>>> import numpy as np
>>> from numpy import linalg as LA
>>> np.set_printoptions(suppress=True, linewidth=120)
>>> sv = 10 * 0.9 ** np.arange(3)
>>> q, _ = LA.qr(np.array([[-0.1, 0.5, 0.6], [0.2, 0.0, 0.6], [0.2, -2.0, -0.5]]))
>>> rng = np.random.default_rng(50)
>>> E = rng.normal(size=(24, 3)) * sv @ q
>>> E.round(3)
array([[ -0.871,   6.872,   4.851],
       [ 13.589, -11.695,  -9.91 ],
       [  4.2  ,  -3.54 ,   7.152],
       [ -9.632,   7.495,  -1.498],
       [-12.76 , -15.476, -10.262],
       [  4.833,   3.347, -14.808],
       [ -9.14 ,   3.614,  -5.364],
       [-21.164,  14.953, -12.033],
       [  0.232,   6.095,  -7.998],
       [  8.164,  -1.008,  -9.109],
       [  5.732,   4.4  ,   6.678],
       [-12.253,  -3.394,  16.928],
       [ 11.708, -13.096,   7.5  ],
       [ -8.898,  -2.08 ,  -5.506],
       [ 16.996, -22.283,  -5.607],
       [  6.468,   5.831, -10.38 ],
       [ -1.163,   4.242, -11.951],
       [ -9.124,   9.019,   5.472],
       [-18.203,  -0.596,  12.741],
       [  1.191,  -6.765,   3.97 ],
       [  7.626,   0.906,   2.713],
       [ -5.062, -15.497,  -1.233],
       [ -2.035,   9.4  ,   1.752],
       [ 10.98 ,  -9.349,   5.22 ]])
>>> A2 = np.c_[E[:, :1] @ np.array([[1]]), np.array([3, 1, 0, 2, 2, 2, 3, 3, 1, 2, 3, 3, 3, 0, 3, 1, 1, 0, 0, 2, 0, 1, 3, 1])]
>>> A2.round(3)
array([[ -0.871,   3.   ],
       [ 13.589,   1.   ],
       [  4.2  ,   0.   ],
       [ -9.632,   2.   ],
       [-12.76 ,   2.   ],
       [  4.833,   2.   ],
       [ -9.14 ,   3.   ],
       [-21.164,   3.   ],
       [  0.232,   1.   ],
       [  8.164,   2.   ],
       [  5.732,   3.   ],
       [-12.253,   3.   ],
       [ 11.708,   3.   ],
       [ -8.898,   0.   ],
       [ 16.996,   3.   ],
       [  6.468,   1.   ],
       [ -1.163,   1.   ],
       [ -9.124,   0.   ],
       [-18.203,   0.   ],
       [  1.191,   2.   ],
       [  7.626,   0.   ],
       [ -5.062,   1.   ],
       [ -2.035,   3.   ],
       [ 10.98 ,   1.   ]])
>>> np.round(LA.norm(A2 - E @ LA.lstsq(E, A2)[0], axis=0), 3) + 0
array([0.   , 9.687])
